$ ipython --no-banner

In [1]: import numpy as np

In [2]: import numpy.linalg as la

In [3]: np.set_printoptions(precision=2, suppress=True, linewidth=160, legacy="1.25")

In [4]: def tidy(a):
   ...:     return np.round(a, 2) + 0
   ...: 

In [5]: M = np.loadtxt("x.csv", delimiter=",")

In [6]: M
Out[6]: 
array([[ 25.,   5.,   6.],
       [ 35.,   7.,   3.],
       [-15.,  -3.,  -6.],
       [ 40.,   8.,   6.]])

In [7]: # null space of dimension 1

In [8]: U, sigma, vt = la.svd(M)

In [9]: vecs = vt[:(sigma > 1e-8).sum()]

In [10]: rng = np.random.default_rng(91551)

In [11]: x = M[3] + 2 * M[1] + rng.integers(2) * np.eye(3)[2]

In [12]: x
Out[12]: array([110.,  22.,  13.])

In [13]: np.allclose(vecs.T @ vecs @ x, x)
Out[13]: True

In [14]: tidy(la.norm(x - vecs.T @ vecs @ x))
Out[14]: 0.0

In [15]: tidy(vecs.T @ vecs)
Out[15]: 
array([[0.96, 0.19, 0.  ],
       [0.19, 0.04, 0.  ],
       [0.  , 0.  , 1.  ]])

In [16]: blk = np.stack([M, -3 * M, M[::-1]])

In [17]: la.matrix_rank(blk)
Out[17]: array([2, 2, 2])

In [18]: (blk @ M.T).shape
Out[18]: (3, 4, 4)

In [19]: tidy(la.norm(blk, axis=(1, 2)))
Out[19]: array([ 62.76, 188.28,  62.76])

In [20]: np.einsum("bij,cij->bc", blk, blk)
Out[20]: 
array([[  3939., -11817.,   1024.],
       [-11817.,  35451.,  -3072.],
       [  1024.,  -3072.,   3939.]])

In [21]: blk.sum(axis=0)
Out[21]: 
array([[-10.,  -2.,  -6.],
       [-85., -17., -12.],
       [ 65.,  13.,  15.],
       [-55., -11.,  -6.]])

In [22]: E = np.load("a.npy")

In [23]: E
Out[23]: 
array([[ 3,  3,  1,  3, -1],
       [-3, -1, -2, -3, -3],
       [ 3,  3,  1,  3, -1]])

In [24]: np.argsort(-la.norm(E, axis=0).round(6), kind="stable")[:3]
Out[24]: array([0, 3, 1])

In [25]: rk = la.matrix_rank(E)

In [26]: rk
Out[26]: 2

In [27]: N = la.svd(E)[2][rk:].T

In [28]: N.shape
Out[28]: (5, 3)

In [29]: la.matrix_rank(E.T @ E), la.matrix_rank(E @ E.T)
Out[29]: (2, 2)

In [30]: [int(la.matrix_rank(E[:, :j + 1])) for j in range(5)]
Out[30]: [1, 2, 2, 2, 2]
